$ ipython --no-banner

In [1]: import numpy as np

In [2]: import numpy.linalg as la

In [3]: np.set_printoptions(precision=2, suppress=True, linewidth=200)

In [4]: F = np.loadtxt("a.csv", delimiter=",")

In [5]: F
Out[5]: 
array([[-2.,  5., -1.,  3., -5., -4., -3.],
       [ 5., -2.,  5., -1.,  3., -5., -4.],
       [-1.,  5., -2.,  5., -1.,  3., -5.],
       [ 3., -1.,  5., -2.,  5., -1.,  3.],
       [-5.,  3., -1.,  5., -2.,  5., -1.],
       [-4., -5.,  3., -1.,  5., -2.,  5.],
       [-3., -4., -5.,  3., -1.,  5., -2.]])

In [6]: # symmetric

In [7]: vals, V = la.eigh(F)

In [8]: x0 = np.array([1, 2, 3, 1, 3, 3, 2])

In [9]: np.abs(F).sum(axis=1).max(), np.round(np.abs(vals).max(), 2)
Out[9]: (np.float64(25.0), np.float64(18.66))

In [10]: rng = np.random.default_rng(125350)

In [11]: labels = rng.permutation(7)

In [12]: out = F[:, labels] * rng.choice([-1, 1], 7)

In [13]: out
Out[13]: 
array([[ 5., -3.,  5.,  3.,  4.,  1., -2.],
       [-3.,  1., -2.,  4.,  5., -5.,  5.],
       [ 1., -5.,  5.,  5., -3.,  2., -1.],
       [-5.,  2., -1., -3.,  1., -5.,  3.],
       [ 2., -5.,  3.,  1., -5.,  1., -5.],
       [-5.,  1., -5., -5.,  2., -3., -4.],
       [ 1., -3., -4.,  2., -5.,  5., -3.]])

In [14]: U, _, Vt = la.svd(F.T @ out)

In [15]: np.round(U @ Vt, 2) + 0
Out[15]: 
array([[ 0.,  0.,  0.,  0.,  0.,  0.,  1.],
       [ 0.,  0.,  1.,  0.,  0.,  0.,  0.],
       [ 0.,  0.,  0.,  0.,  0., -1.,  0.],
       [ 0., -1.,  0.,  0.,  0.,  0.,  0.],
       [-1.,  0.,  0.,  0.,  0.,  0.,  0.],
       [ 0.,  0.,  0.,  0., -1.,  0.,  0.],
       [ 0.,  0.,  0., -1.,  0.,  0.,  0.]])

In [16]: np.round(la.lstsq(F, out)[0], 2) + 0
Out[16]: 
array([[ 0.,  0.,  0.,  0.,  0.,  0.,  1.],
       [ 0.,  0.,  1.,  0.,  0.,  0.,  0.],
       [ 0.,  0.,  0.,  0.,  0., -1.,  0.],
       [ 0., -1.,  0.,  0.,  0.,  0.,  0.],
       [-1.,  0.,  0.,  0.,  0.,  0.,  0.],
       [ 0.,  0.,  0.,  0., -1.,  0.,  0.],
       [ 0.,  0.,  0., -1.,  0.,  0.,  0.]])

In [17]: C2 = F.T @ F

In [18]: la.svd(F, compute_uv=False) ** 2
Out[18]: array([348.29, 152.84,  56.83,  45.9 ,  34.26,   3.33,   0.55])

In [19]: la.eigvalsh(C2)[::-1]
Out[19]: array([348.29, 152.84,  56.83,  45.9 ,  34.26,   3.33,   0.55])

In [20]: np.trace(C2), (F ** 2).sum()
Out[20]: (np.float64(642.0), np.float64(642.0))

In [21]: C2
Out[21]: 
array([[ 89., -11.,  52., -52.,  34., -55.,  -9.],
       [-11., 105., -28.,  52., -68.,  11., -55.],
       [ 52., -28.,  90., -51.,  69., -68.,  34.],
       [-52.,  52., -51.,  74., -51.,  52., -52.],
       [ 34., -68.,  69., -51.,  90., -28.,  52.],
       [-55.,  11., -68.,  52., -28., 105., -11.],
       [ -9., -55.,  34., -52.,  52., -11.,  89.]])

In [22]: out = F[0, 0] * F[1:] - np.outer(F[1:, 0], F[0])

In [23]: out
Out[23]: 
array([[  0., -21.,  -5., -13.,  19.,  30.,  23.],
       [  0.,  -5.,   3.,  -7.,  -3., -10.,   7.],
       [  0., -13.,  -7.,  -5.,   5.,  14.,   3.],
       [  0.,  19.,  -3.,   5., -21., -30., -13.],
       [  0.,  30., -10.,  14., -30., -12., -22.],
       [  0.,  23.,   7.,   3., -13., -22.,  -5.]])

In [24]: la.matrix_rank(out), la.matrix_rank(F)
Out[24]: (np.int64(6), np.int64(7))

In [25]: np.flatnonzero(~out.round(6).any(axis=1))
Out[25]: array([], dtype=int64)

In [26]: F[:, 0] / F[0, 0]
Out[26]: array([ 1. , -2.5,  0.5, -1.5,  2.5,  2. ,  1.5])

In [27]: U, sig, Vt = la.svd(F, full_matrices=False)

In [28]: np.abs(Vt[0])
Out[28]: array([0.31, 0.36, 0.43, 0.42, 0.43, 0.36, 0.31])

In [29]: np.round(U.T @ U, 2) + 0
Out[29]: 
array([[1., 0., 0., 0., 0., 0., 0.],
       [0., 1., 0., 0., 0., 0., 0.],
       [0., 0., 1., 0., 0., 0., 0.],
       [0., 0., 0., 1., 0., 0., 0.],
       [0., 0., 0., 0., 1., 0., 0.],
       [0., 0., 0., 0., 0., 1., 0.],
       [0., 0., 0., 0., 0., 0., 1.]])

In [30]: np.round(U.T @ F @ Vt.T, 2) + 0
Out[30]: 
array([[18.66,  0.  ,  0.  ,  0.  ,  0.  ,  0.  ,  0.  ],
       [ 0.  , 12.36,  0.  ,  0.  ,  0.  ,  0.  ,  0.  ],
       [ 0.  ,  0.  ,  7.54,  0.  ,  0.  ,  0.  ,  0.  ],
       [ 0.  ,  0.  ,  0.  ,  6.78,  0.  ,  0.  ,  0.  ],
       [ 0.  ,  0.  ,  0.  ,  0.  ,  5.85,  0.  ,  0.  ],
       [ 0.  ,  0.  ,  0.  ,  0.  ,  0.  ,  1.82,  0.  ],
       [ 0.  ,  0.  ,  0.  ,  0.  ,  0.  ,  0.  ,  0.74]])

In [31]: np.abs(U[:, 0]).round(6).argmax()
Out[31]: np.int64(2)

In [32]: np.allclose(U * sig @ Vt, F)
Out[32]: True

In [33]: round(float(np.sqrt((sig ** 2).sum())), 2), round(float(la.norm(F)), 2)
Out[33]: (25.34, 25.34)

In [34]: (sig > 1e-8).sum()
Out[34]: np.int64(7)

In [35]: sig
Out[35]: array([18.66, 12.36,  7.54,  6.78,  5.85,  1.82,  0.74])
